% python3 -q
>>> import numpy as np
>>> np.set_printoptions(precision=2, suppress=True, linewidth=140)
>>> tidy = lambda a: np.round(a, 2) + 0
>>> F = np.load("case11.npy")
>>> F
array([[ 2,  0,  0,  0,  0,  0,  0,  0,  0, -1],
       [ 0,  1,  0,  0,  0,  0,  0,  2,  2,  0],
       [ 0,  0,  1,  0,  1, -2, -2,  0,  0,  0],
       [ 0,  0,  0, -2,  0, -2,  0,  0,  0,  0],
       [ 0,  0, -1, -2, -1, -2,  1,  0,  0,  0],
       [ 0,  0,  1,  0,  2,  2, -1,  0,  0,  0],
       [ 0,  0, -1, -1, -1,  1, -1,  0,  0,  0],
       [ 0,  1,  0,  0,  0,  0,  0,  1,  1,  0],
       [ 0, -2,  0,  0,  0,  0,  0,  0, -1,  0],
       [-2,  0,  0,  0,  0,  0,  0,  0,  0,  2]])
>>> rng = np.random.default_rng(50817)
>>> z = rng.permutation(10)
>>> z
array([2, 8, 7, 6, 4, 9, 1, 0, 3, 5])
>>> other = F[z][:, z]
>>> tidy(np.linalg.det(other)), tidy(np.linalg.det(F[z]))
(np.float64(24.0), np.float64(24.0))
>>> other
array([[ 1,  0,  0, -2,  1,  0,  0,  0,  0, -2],
       [ 0, -1,  0,  0,  0,  0, -2,  0,  0,  0],
       [ 0,  1,  1,  0,  0,  0,  1,  0,  0,  0],
       [-1,  0,  0, -1, -1,  0,  0,  0, -1,  1],
       [-1,  0,  0,  1, -1,  0,  0,  0, -2, -2],
       [ 0,  0,  0,  0,  0,  2,  0, -2,  0,  0],
       [ 0,  2,  2,  0,  0,  0,  1,  0,  0,  0],
       [ 0,  0,  0,  0,  0, -1,  0,  2,  0,  0],
       [ 0,  0,  0,  0,  0,  0,  0,  0, -2, -2],
       [ 1,  0,  0, -1,  2,  0,  0,  0,  0,  2]])
>>> np.allclose(other, F)
False
>>> O, R = np.linalg.qr(F)
>>> tidy(O.T @ O)
array([[1., 0., 0., 0., 0., 0., 0., 0., 0., 0.],
       [0., 1., 0., 0., 0., 0., 0., 0., 0., 0.],
       [0., 0., 1., 0., 0., 0., 0., 0., 0., 0.],
       [0., 0., 0., 1., 0., 0., 0., 0., 0., 0.],
       [0., 0., 0., 0., 1., 0., 0., 0., 0., 0.],
       [0., 0., 0., 0., 0., 1., 0., 0., 0., 0.],
       [0., 0., 0., 0., 0., 0., 1., 0., 0., 0.],
       [0., 0., 0., 0., 0., 0., 0., 1., 0., 0.],
       [0., 0., 0., 0., 0., 0., 0., 0., 1., 0.],
       [0., 0., 0., 0., 0., 0., 0., 0., 0., 1.]])
>>> np.trace(O @ O.T)
np.float64(10.0)
>>> other = np.array([[1, -3],
...     [2, 2],
...     [3, -1],
...     [-2, 0],
...     [3, 0],
...     [-3, 0],
...     [-2, -1],
...     [3, 1],
...     [-1, -2],
...     [2, -3]])
>>> np.linalg.matrix_rank(F @ other)
np.int64(2)
>>> other.T @ F.T
array([[ 0,  6, 16, 10,  2,  5, -5,  4, -3,  2],
       [-3,  0,  1,  0,  0,  0,  2,  1, -2,  0]])
>>> F @ other
array([[ 0, -3],
       [ 6,  0],
       [16,  1],
       [10,  0],
       [ 2,  0],
       [ 5,  0],
       [-5,  2],
       [ 4,  1],
       [-3, -2],
       [ 2,  0]])
>>> np.einsum("ij->j", F)
array([ 0,  0,  0, -5,  1, -3, -3,  3,  2,  1])
>>> np.einsum("ik,kj->ji", F, other)
array([[ 0,  6, 16, 10,  2,  5, -5,  4, -3,  2],
       [-3,  0,  1,  0,  0,  0,  2,  1, -2,  0]])
>>> np.einsum("ij,ij->i", F, F)
array([ 5,  9, 10,  8, 11, 10,  5,  3,  5,  8])
>>> np.linalg.matrix_power(F, 3)
array([[ 20,   0,   0,   0,   0,   0,   0,   0,   0, -14],
       [  0,  -1,   0,   0,   0,   0,   0,   2,   0,   0],
       [  0,   0, -11,   1, -21, -13,   5,   0,   0,   0],
       [  0,   0,   0,  -2,   0,   6,  -2,   0,   0,   0],
       [  0,   0,   5,  -2,  10,  18,  -6,   0,   0,   0],
       [  0,   0,  -4,  -1,  -7, -13,   4,   0,   0,   0],
       [  0,   0,   5, -17,  12,  -5,  -9,   0,   0,   0],
       [  0,  -1,   0,   0,   0,   0,   0,   3,   1,   0],
       [  0,   2,   0,   0,   0,   0,   0,  -4,  -1,   0],
       [-28,   0,   0,   0,   0,   0,   0,   0,   0,  20]])
>>> (F + F.T) / 2
array([[ 2. ,  0. ,  0. ,  0. ,  0. ,  0. ,  0. ,  0. ,  0. , -1.5],
       [ 0. ,  1. ,  0. ,  0. ,  0. ,  0. ,  0. ,  1.5,  0. ,  0. ],
       [ 0. ,  0. ,  1. ,  0. ,  0. , -0.5, -1.5,  0. ,  0. ,  0. ],
       [ 0. ,  0. ,  0. , -2. , -1. , -1. , -0.5,  0. ,  0. ,  0. ],
       [ 0. ,  0. ,  0. , -1. , -1. ,  0. ,  0. ,  0. ,  0. ,  0. ],
       [ 0. ,  0. , -0.5, -1. ,  0. ,  2. ,  0. ,  0. ,  0. ,  0. ],
       [ 0. ,  0. , -1.5, -0.5,  0. ,  0. , -1. ,  0. ,  0. ,  0. ],
       [ 0. ,  1.5,  0. ,  0. ,  0. ,  0. ,  0. ,  1. ,  0.5,  0. ],
       [ 0. ,  0. ,  0. ,  0. ,  0. ,  0. ,  0. ,  0.5, -1. ,  0. ],
       [-1.5,  0. ,  0. ,  0. ,  0. ,  0. ,  0. ,  0. ,  0. ,  2. ]])
>>> np.trace(F)
np.int64(4)
>>> np.allclose(F @ F.T, F.T @ F)
False
>>> F @ F
array([[  6,   0,   0,   0,   0,   0,   0,   0,   0,  -4],
       [  0,  -1,   0,   0,   0,   0,   0,   4,   2,   0],
       [  0,   0,   0,   0,  -2, -10,   3,   0,   0,   0],
       [  0,   0,  -2,   4,  -4,   0,   2,   0,   0,   0],
       [  0,   0,  -3,   5,  -5,   5,   2,   0,   0,   0],
       [  0,   0,   2,  -3,   4,  -3,  -1,   0,   0,   0],
       [  0,   0,   2,   5,   3,   7,   1,   0,   0,   0],
       [  0,   0,   0,   0,   0,   0,   0,   3,   2,   0],
       [  0,   0,   0,   0,   0,   0,   0,  -4,  -3,   0],
       [ -8,   0,   0,   0,   0,   0,   0,   0,   0,   6]])
